In [1]: import numpy as np

In [2]: np.set_printoptions(suppress=True, linewidth=160)

In [3]: rd = lambda a: np.round(a, 2) + 0

In [4]: m1 = np.load("arr.npy")

In [5]: print(m1)
[[5. 0. 0. 0. 4. 0. 0. 4. 4. 0.]
 [0. 5. 4. 4. 0. 4. 4. 0. 0. 4.]
 [0. 4. 5. 4. 0. 4. 4. 0. 0. 4.]
 [0. 4. 4. 5. 0. 4. 4. 0. 0. 4.]
 [4. 0. 0. 0. 5. 0. 0. 4. 4. 0.]
 [0. 4. 4. 4. 0. 5. 4. 0. 0. 4.]
 [0. 4. 4. 4. 0. 4. 5. 0. 0. 4.]
 [4. 0. 0. 0. 4. 0. 0. 5. 4. 0.]
 [4. 0. 0. 0. 4. 0. 0. 4. 5. 0.]
 [0. 4. 4. 4. 0. 4. 4. 0. 0. 5.]]

In [6]: # 2 blocks once reordered

In [7]: vec = np.array([-2, 3, 1, 1, -3, 3, 3, -2, -1, -1])

In [8]: (m1 * vec).sum(axis=1)
Out[8]: array([-34.,  43.,  41.,  41., -35.,  43.,  43., -34., -33.,  39.])

In [9]: m1 @ vec
Out[9]: array([-34.,  43.,  41.,  41., -35.,  43.,  43., -34., -33.,  39.])

In [10]: U, sig, VT = np.linalg.svd(m1, full_matrices=False)

In [11]: rd(U.T @ m1 @ VT.T)
Out[11]: 
array([[25.,  0.,  0.,  0.,  0.,  0.,  0.,  0.,  0.,  0.],
       [ 0., 17.,  0.,  0.,  0.,  0.,  0.,  0.,  0.,  0.],
       [ 0.,  0.,  1.,  0.,  0.,  0.,  0.,  0.,  0.,  0.],
       [ 0.,  0.,  0.,  1.,  0.,  0.,  0.,  0.,  0.,  0.],
       [ 0.,  0.,  0.,  0.,  1.,  0.,  0.,  0.,  0.,  0.],
       [ 0.,  0.,  0.,  0.,  0.,  1.,  0.,  0.,  0.,  0.],
       [ 0.,  0.,  0.,  0.,  0.,  0.,  1.,  0.,  0.,  0.],
       [ 0.,  0.,  0.,  0.,  0.,  0.,  0.,  1.,  0.,  0.],
       [ 0.,  0.,  0.,  0.,  0.,  0.,  0.,  0.,  1.,  0.],
       [ 0.,  0.,  0.,  0.,  0.,  0.,  0.,  0.,  0.,  1.]])

In [12]: print(rd(np.abs(VT[0])))
[0.   0.41 0.41 0.41 0.   0.41 0.41 0.   0.   0.41]

In [13]: np.abs(U[:, 0]).round(6).argmax()
Out[13]: np.int64(1)

In [14]: rd(sig / sig[0])
Out[14]: array([1.  , 0.68, 0.04, 0.04, 0.04, 0.04, 0.04, 0.04, 0.04, 0.04])

In [15]: U.shape, sig.shape, VT.shape
Out[15]: ((10, 10), (10,), (10, 10))

In [16]: rd(sig)
Out[16]: array([25., 17.,  1.,  1.,  1.,  1.,  1.,  1.,  1.,  1.])

In [17]: E = np.loadtxt("test5.csv", delimiter=",")

In [18]: E
Out[18]: 
array([[0., 0., 0., 0., 0.],
       [0., 0., 0., 1., 0.],
       [0., 0., 0., 0., 1.],
       [0., 0., 0., 0., 0.],
       [0., 2., 0., 0., 0.]])

In [19]: W1 = np.array([[1, 3, 3, 3, 1, 1],
    ...:     [0, 1, 2, 0, 2, 0],
    ...:     [3, 1, 2, 3, 2, 3],
    ...:     [0, 0, 2, 0, 1, 1],
    ...:     [2, 3, 3, 0, 0, 2]])

In [20]: coef = np.array([-3, -1, -3, -2, 3, 0])

In [21]: hid = np.maximum(E @ W1 + coef, 0)

In [22]: hid
Out[22]: 
array([[0., 0., 0., 0., 3., 0.],
       [0., 0., 0., 0., 4., 1.],
       [0., 2., 0., 0., 3., 2.],
       [0., 0., 0., 0., 3., 0.],
       [0., 1., 1., 0., 7., 0.]])

In [23]: print(np.linalg.matrix_rank(hid))
4

In [24]: (hid > 0).mean(axis=0)
Out[24]: array([0. , 0.4, 0.2, 0. , 1. , 0.4])

In [25]: C = np.array([[-2, 0, -2],
    ...:     [-1, -1, 0],
    ...:     [2, -1, 0],
    ...:     [2, -2, -2],
    ...:     [-1, -1, 1],
    ...:     [2, 0, 0]])

In [26]: (hid @ C).round(6).argmax(axis=1)
Out[26]: array([2, 2, 2, 2, 2])

In [27]: rng = np.random.default_rng(89)

In [28]: labels = rng.permutation(5)

In [29]: labels
Out[29]: array([3, 0, 4, 1, 2])

In [30]: Y = E[labels][:, labels]

In [31]: rd(np.linalg.det(Y)), rd(np.linalg.det(E[labels]))
Out[31]: (np.float64(0.0), np.float64(0.0))

In [32]: Y
Out[32]: 
array([[0., 0., 0., 0., 0.],
       [0., 0., 0., 0., 0.],
       [0., 0., 0., 2., 0.],
       [1., 0., 0., 0., 0.],
       [0., 0., 1., 0., 0.]])

In [33]: rd(np.sort(np.abs(np.linalg.eigvals(Y))))
Out[33]: array([0., 0., 0., 0., 0.])
